In [1]: import numpy as np

In [2]: import numpy.linalg as la

In [3]: np.set_printoptions(precision=2, suppress=True, linewidth=160, sign=" ")

In [4]: K = np.load("arr.npy")

In [5]: print(K)
[[ 0  0  0  0]
 [ 0  3  0  0]
 [ 0  0  2  0]
 [ 0  0  0  1]]

In [6]: print(np.argsort(-la.norm(K, axis=0).round(6), kind="stable")[:3])
[ 1  2  3]

In [7]: print(la.cond(K) > 100)
True

In [8]: print(round(la.norm(K, 2) / la.norm(K), 2))
0.8

In [9]: print(np.allclose(K[:-1].T @ la.lstsq(K[:-1].T, K[-1])[0], K[-1]))
False

In [10]: print(np.unique(K.round(6), axis=0).shape)
(4, 4)

In [11]: F = np.loadtxt("block8.csv", delimiter=",")

In [12]: print(F)
[[ 0.  0.  0.  1.]
 [ 8.  9.  0.  0.]
 [ 0.  0.  0.  4.]
 [ 4.  0.  0.  4.]
 [ 0.  0.  0.  0.]
 [ 0.  1.  0.  0.]]

In [13]: U, sv, Vt = la.svd(F)

In [14]: print(np.argmax(sv[:-1] / (sv[1:] + 1e-6)) + 1)
3

In [15]: B = U[:, :3] @ np.diag(sv[:3]) @ Vt[:3]

In [16]: print(round(float(la.norm(F - B) / la.norm(F)), 2))
0.0

In [17]: print(round(la.norm(F - B, 2), 2), sv[3])
0.0 0.0

In [18]: print(la.matrix_rank(F, rtol=0.05))
3

In [19]: A = np.array([[-6, -2, -2, -3, 5],
    ...:     [-8, 9, -1, 1, 0],
    ...:     [-5, -5, 7, -8, -8],
    ...:     [1, -1, -2, -9, -3],
    ...:     [-9, -6, -4, 0, 9]])

In [20]: O, evecs = la.qr(A[:, :3])[0], la.qr(A[:, 3:])[0]

In [21]: sv = la.svd(O.T @ evecs, compute_uv=False)

In [22]: print((sv > 0.9).sum())
1

In [23]: print(np.round(la.norm(O @ O.T - evecs @ evecs.T, 2), 2))
1.0

In [24]: data = np.loadtxt("x.csv", delimiter=",")

In [25]: print(data)
[[ 1.  1.  0.  0.]
 [-1. -1.  0.  0.]
 [ 0.  0.  1.  1.]
 [ 0.  0. -1. -1.]]

In [26]: # columns 0 and 1 are equal

In [27]: print(round(la.det(data), 2))
0.0

In [28]: x = np.array([-2, 0, 1, 2])

In [29]: h1 = np.maximum(data @ x, 0)

In [30]: print(np.maximum(data @ x, 0) - np.maximum(-data @ x, 0))
[-2.  2.  3. -3.]

In [31]: print(np.tanh(data @ x))
[-0.96  0.96  1.   -1.  ]

In [32]: X = np.loadtxt("layer13.csv", delimiter=",")

In [33]: print(X)
[[ 6. -3.  0. -3.  1.  0.]
 [ 5.  7.  0. -2. -6.  3.]
 [-9. -5.  1.  6. -5. -1.]
 [ 5. -3.  7. -2.  5.  1.]
 [ 2. -9.  9. -2. -7.  5.]
 [-8.  1. -2. -7.  3.  2.]
 [-4.  2. -5.  8.  6. -8.]
 [ 8.  8. -4.  0. -4.  2.]
 [ 5. -3.  7. -2.  5.  1.]]

In [34]: r0 = np.array([2, 2])

In [35]: print(np.polyval(r0, X[3]))
[12. -4. 16. -2. 12.  4.]

In [36]: print(np.array([np.convolve(row, r0, "same") for row in X]))
[[ 12.   6.  -6.  -6.  -4.   2.]
 [ 10.  24.  14.  -4. -16.  -6.]
 [-18. -28.  -8.  14.   2. -12.]
 [ 10.   4.   8.  10.   6.  12.]
 [  4. -14.   0.  14. -18.  -4.]
 [-16. -14.  -2. -18.  -8.  10.]
 [ -8.  -4.  -6.   6.  28.  -4.]
 [ 16.  32.   8.  -8.  -8.  -4.]
 [ 10.   4.   8.  10.   6.  12.]]

In [37]: U, sv, Vt = la.svd(data)

In [38]: evecs = Vt[:(sv > 1e-8).sum()]

In [39]: rng = np.random.default_rng(8608)

In [40]: x = data[0] + -1 * data[2] + rng.integers(2) * np.eye(4)[0]

In [41]: print(x)
[ 1.  1. -1. -1.]

In [42]: print(la.matrix_rank(np.vstack([data, x])))
2

In [43]: B = np.c_[X[:, :5] @ np.array([[-5, 2, -2, 1, -1],
    ...:     [4, -1, -5, 1, 0],
    ...:     [-5, 5, 4, -4, -1],
    ...:     [-2, 0, -5, 3, -1],
    ...:     [5, -4, -2, -1, -5]]), np.array([-4, 2, 4, -4, -5, 2, 2, 0, -4])]

In [44]: print(B)
[[ -31.   11.   16.   -7.   -8.   -4.]
 [ -23.   27.  -23.   12.   27.    2.]
 [ -17.   12.   27.    5.   27.    4.]
 [ -43.   28.   33.  -37.  -35.   -4.]
 [-122.   86.  101.  -42.   26.   -5.]
 [  83.  -39.   32.  -23.    2.    2.]
 [  67.  -59.  -74.   36.  -29.    2.]
 [  -8.    4.  -64.   36.   16.    0.]
 [ -43.   28.   33.  -37.  -35.   -4.]]

In [45]: print(np.round(la.norm(B - X @ la.lstsq(X, B)[0], axis=0), 2) + 0)
[ 0.    0.    0.    0.    0.    1.84]

In [46]: print(np.round(la.lstsq(X, B[:, 0])[0], 2) + 0)
[-5.  4. -5. -2.  5.  0.]

In [47]: print(la.norm(la.qr(X)[0].T @ B, axis=0) ** 2 / ((B ** 2).sum(axis=0) + 1e-12))
[ 1.    1.    1.    1.    1.    0.97]

In [48]: mat = np.load("test0.npy")

In [49]: print(mat)
[[  0   0   0  19   0   0   0  15]
 [  0   7   0   0   2   7   1   0]
 [  0  13   0   7   0   3   0  10]
 [  0   0   0  15   0   0   0  10]
 [  5   0   0   0  11   0   0   0]
 [  0   0   0   7   2   0   0   0]
 [  0   0   0  15   0   0   0  10]
 [  0  11   0  13   0   0   0  15]
 [  0   0   0  15   0   0   0  10]
 [  5   0   1   0  11   3   0   0]
 [  0  17   3   0   2  17   5   0]
 [  0   0   0  19   0   0   0  15]
 [  0   1   0  17   0   0   0  15]
 [  0   2   0   1   2   2   0   0]
 [  5   8   9   0  11  23   8   0]
 [  5   0   0   0  11   0   0   0]
 [  1   4   1   0   5   9   2   0]
 [  1   4   1   0   5   9   2   0]
 [  0   0   0  11   0   0   0   5]
 [  0   0   0   3   2   0   0   0]
 [  0   1   0  17   0   0   0  15]
 [  0   0   0  11   0   0   0   5]]

In [50]: W1 = np.array([[4, 0, 5],
    ...:     [1, 2, 4],
    ...:     [0, 1, 0],
    ...:     [4, 4, 0],
    ...:     [2, 1, 1],
    ...:     [2, 0, 2],
    ...:     [4, 1, 5],
    ...:     [5, 3, 4]])

In [51]: c = np.array([-1, -3, 0])

In [52]: hid = np.maximum(mat @ W1 + c, 0)

In [53]: print(la.matrix_rank(hid))
3

In [54]: print((hid > 0).mean(axis=0))
[ 1.  1.  1.]

In [55]: cent = np.array([[2, 0, -1], [0, 1, 0], [2, 2, 2]])

In [56]: print(W1 @ cent)
[[18 10  6]
 [10 10  7]
 [ 0  1  0]
 [ 8  4 -4]
 [ 6  3  0]
 [ 8  4  2]
 [18 11  6]
 [18 11  3]]

In [57]: print((hid @ cent).round(6).argmax(axis=1))
[ 0  0  0  0  0  0  0  0  0  0  0  0  0  0  0  0  0  0  0  0  0  0]
